% python3 -q
>>> import numpy as np
>>> import numpy.linalg as la
>>> np.set_printoptions(precision=2, suppress=True, linewidth=120)
>>> M2 = np.array([[3, 1], [1, 2]])
>>> cent = np.array([[-5, 5, -4], [0, 3, 2], [3, -2, 0]])
>>> E = np.kron(M2, cent)
>>> E
array([[-15,  15, -12,  -5,   5,  -4],
       [  0,   9,   6,   0,   3,   2],
       [  9,  -6,   0,   3,  -2,   0],
       [ -5,   5,  -4, -10,  10,  -8],
       [  0,   3,   2,   0,   6,   4],
       [  3,  -2,   0,   6,  -4,   0]])
>>> def softmax(z):
...     e = np.exp(z - z.max(axis=-1, keepdims=True))
...     return e / e.sum(axis=-1, keepdims=True)
... 
>>> softmax(E).sum(axis=1)
array([1., 1., 1., 1., 1., 1.])
>>> S = E @ E.T / np.sqrt(6)
>>> softmax(S)[0] @ E
array([-15.,  15., -12.,  -5.,   5.,  -4.])
>>> x = np.array([3, 1, 3, 3, 1, 0])
>>> target = E @ x
>>> c, lr = np.zeros(6), 1 / la.norm(E, 2) ** 2
>>> for i in range(12):
...     c -= lr * E.T @ (E @ c - target)
...     if i % 2 == 0: print(i, round(la.norm(E @ c - target), 2))
... 
0 39.19
2 28.78
4 21.83
6 17.26
8 14.31
10 12.39
>>> round(la.cond(E), 2)
np.float64(15.66)
>>> m1 = np.load("x.npy")
>>> m1
array([[ 1, -2,  0, -2,  0],
       [ 2, -3,  0,  1,  1],
       [ 5, -8,  0,  0,  2]])
>>> r0 = np.array([-1, 2, 2])
>>> np.correlate(m1[0], m1[1], "full")
array([ 1, -1, -2, -5,  6, -4,  6, -4,  0])
>>> np.array([np.convolve(row, r0, "same") for row in m1])
array([[  4,  -2,  -2,  -4,  -4],
       [  7,  -2,  -7,   1,   4],
       [ 18,  -6, -16,  -2,   4]])
>>> np.cross(m1[0, :3], m1[1, :3])
array([0, 0, 1])
>>> left, sig, Vh = la.svd(m1)
>>> sig.round(2) + 0
array([10.57,  2.31,  0.  ])
>>> M2 = left[:, :2] @ np.diag(sig[:2]) @ Vh[:2]
>>> round(float(la.norm(m1 - M2, 2)), 2), np.round(sig[2], 2)
(0.0, np.float64(0.0))
>>> la.matrix_rank(M2)
np.int64(2)
>>> M2.round(2) + 0
array([[ 1., -2.,  0., -2.,  0.],
       [ 2., -3.,  0.,  1.,  1.],
       [ 5., -8.,  0.,  0.,  2.]])
>>> np.argsort(-la.norm(m1, axis=0).round(6), kind="stable")[:3]
array([1, 0, 3])
>>> la.matrix_rank(m1, rtol=0.1)
np.int64(2)
>>> la.cond(m1) > 100
np.True_
>>> [round(float(x), 2) for x in la.svd(m1, compute_uv=False)[:3]]
[10.57, 2.31, 0.0]
>>> la.matrix_rank(m1)
np.int64(2)
>>> m1.sum(axis=1)
array([-3,  1, -1])
>>> np.unravel_index(np.abs(m1).argmax(), m1.shape)
(np.int64(2), np.int64(1))
>>> np.count_nonzero(m1)
np.int64(10)
>>> round(la.norm(m1), 2)
np.float64(10.82)
>>> np.diff(m1, axis=0)
array([[ 1, -1,  0,  3,  1],
       [ 3, -5,  0, -1,  1]])
>>> m1.shape
(3, 5)
>>> np.abs(m1).max()
np.int64(8)
>>> m1 - m1[0]
array([[ 0,  0,  0,  0,  0],
       [ 1, -1,  0,  3,  1],
       [ 4, -6,  0,  2,  2]])
>>> rk = la.matrix_rank(m1)
>>> rk
np.int64(2)
>>> N = la.svd(m1)[2][rk:].T
>>> [int(la.matrix_rank(np.delete(m1, i, axis=0))) for i in range(3)]
[2, 2, 2]
>>> np.round(m1 @ N, 2) + 0
array([[0., 0., 0.],
       [0., 0., 0.],
       [0., 0., 0.]])
>>> [int(la.matrix_rank(m1[:i])) for i in range(1, len(m1) + 1)]
[1, 2, 2]
>>> np.allclose(m1 @ N, 0)
True
>>> la.matrix_rank(m1.T @ m1), la.matrix_rank(m1 @ m1.T)
(np.int64(2), np.int64(2))
>>> M = np.loadtxt("run18.csv", delimiter=",")
>>> M
array([[-3.,  0.,  0.,  0.,  0.,  0.,  0.,  0.],
       [ 4., -2.,  0.,  0.,  0.,  0.,  0.,  0.],
       [-5.,  5., -4.,  0.,  0.,  0.,  0.,  0.],
       [-4., -2.,  3., -1.,  0.,  0.,  0.,  0.],
       [-5., -1.,  5., -5., -4.,  0.,  0.,  0.],
       [ 4.,  1.,  1.,  4.,  5.,  3.,  0.,  0.],
       [ 1.,  4., -3., -4.,  0.,  4.,  2.,  0.],
       [ 4., -4.,  0.,  1., -1.,  3.,  3.,  2.]])
>>> rng = np.random.default_rng(2775)
>>> z = rng.permutation(8)
>>> M2 = M[:, z] * rng.choice([-1, 1], 8)
>>> M2
array([[ 0., -0.,  0., -3.,  0.,  0.,  0., -0.],
       [ 0., -0.,  0.,  4.,  0.,  0., -2., -0.],
       [-4., -0.,  0., -5.,  0.,  0.,  5., -0.],
       [ 3.,  1.,  0., -4.,  0.,  0., -2., -0.],
       [ 5.,  5.,  0., -5.,  0., -4., -1., -0.],
       [ 1., -4.,  3.,  4.,  0.,  5.,  1., -0.],
       [-3.,  4.,  4.,  1.,  2.,  0.,  4., -0.],
       [ 0., -1.,  3.,  4.,  3., -1., -4., -2.]])
>>> left, _, Vh = la.svd(M.T @ M2)
>>> np.round(left @ Vh, 2) + 0
array([[ 0.,  0.,  0.,  1.,  0.,  0.,  0.,  0.],
       [ 0.,  0.,  0.,  0.,  0.,  0.,  1.,  0.],
       [ 1.,  0.,  0.,  0.,  0.,  0.,  0.,  0.],
       [ 0., -1.,  0.,  0.,  0.,  0.,  0.,  0.],
       [ 0.,  0.,  0.,  0.,  0.,  1.,  0.,  0.],
       [ 0.,  0.,  1.,  0.,  0.,  0.,  0.,  0.],
       [ 0.,  0.,  0.,  0.,  1.,  0.,  0.,  0.],
       [ 0.,  0.,  0.,  0.,  0.,  0.,  0., -1.]])
>>> x = np.array([2, 2, 2, 3, -3, 1, 3, -1])
>>> target = M2 @ x
>>> target
array([ -9.,   6.,  -8., -10.,  -2.,  20.,  19.,  -4.])
>>> la.solve(M2.T, M2[5])
array([-0., -0., -0.,  0., -0.,  1.,  0., -0.])
>>> M2 = M / la.norm(M, axis=1, keepdims=True)
>>> G = M2 @ M2.T
>>> (G - 2 * np.eye(8)).round(6).argmax(axis=1)
array([3, 7, 0, 4, 3, 1, 2, 1])
>>> G[7]
array([-0.53,  0.72, -0.66, -0.22, -0.24,  0.32,  0.03,  1.  ])
>>> la.norm(M2, axis=1)
array([1., 1., 1., 1., 1., 1., 1., 1.])
>>> (np.abs(G) > 0.9).astype(int)
array([[1, 0, 0, 0, 0, 0, 0, 0],
       [0, 1, 0, 0, 0, 0, 0, 0],
       [0, 0, 1, 0, 0, 0, 0, 0],
       [0, 0, 0, 1, 0, 0, 0, 0],
       [0, 0, 0, 0, 1, 0, 0, 0],
       [0, 0, 0, 0, 0, 1, 0, 0],
       [0, 0, 0, 0, 0, 0, 1, 0],
       [0, 0, 0, 0, 0, 0, 0, 1]])
>>> z = rng.permutation(8)
>>> z
array([7, 6, 3, 1, 4, 0, 2, 5])
>>> M2 = M[z][:, z]
>>> np.trace(M2)
np.float64(-7.0)
>>> np.sort(np.abs(la.eigvals(M2)))
array([1., 2., 2., 2., 3., 3., 4., 4.])
>>> M2
array([[ 2.,  3.,  1., -4., -1.,  4.,  0.,  3.],
       [ 0.,  2., -4.,  4.,  0.,  1., -3.,  4.],
       [ 0.,  0., -1., -2.,  0., -4.,  3.,  0.],
       [ 0.,  0.,  0., -2.,  0.,  4.,  0.,  0.],
       [ 0.,  0., -5., -1., -4., -5.,  5.,  0.],
       [ 0.,  0.,  0.,  0.,  0., -3.,  0.,  0.],
       [ 0.,  0.,  0.,  5.,  0., -5., -4.,  0.],
       [ 0.,  0.,  4.,  1.,  5.,  4.,  1.,  3.]])
>>> np.diag(M2)
array([ 2.,  2., -1., -2., -4., -3., -4.,  3.])
>>> np.round(la.det(M), 2)
np.float64(-1152.0)
>>> (M + M.T) / 2
array([[-3. ,  2. , -2.5, -2. , -2.5,  2. ,  0.5,  2. ],
       [ 2. , -2. ,  2.5, -1. , -0.5,  0.5,  2. , -2. ],
       [-2.5,  2.5, -4. ,  1.5,  2.5,  0.5, -1.5,  0. ],
       [-2. , -1. ,  1.5, -1. , -2.5,  2. , -2. ,  0.5],
       [-2.5, -0.5,  2.5, -2.5, -4. ,  2.5,  0. , -0.5],
       [ 2. ,  0.5,  0.5,  2. ,  2.5,  3. ,  2. ,  1.5],
       [ 0.5,  2. , -1.5, -2. ,  0. ,  2. ,  2. ,  1.5],
       [ 2. , -2. ,  0. ,  0.5, -0.5,  1.5,  1.5,  2. ]])
>>> np.allclose(M, M.T)
False
>>> la.matrix_power(M, 4)
array([[   81.,     0.,     0.,     0.,     0.,     0.,     0.,     0.],
       [ -260.,    16.,     0.,     0.,     0.,     0.,     0.,     0.],
       [ 1975.,  -600.,   256.,     0.,     0.,     0.,     0.,     0.],
       [-1315.,   555.,  -255.,     1.,     0.,     0.,     0.,     0.],
       [-3370.,  2995., -2135.,   425.,   256.,     0.,     0.,     0.],
       [ 1353., -1733.,  1430.,  -295.,  -125.,    81.,     0.,     0.],
       [  352.,   968.,  -600.,   220.,   300.,   260.,    16.,     0.],
       [ -762.,   950.,  -237.,   140.,   445.,   591.,    96.,    16.]])
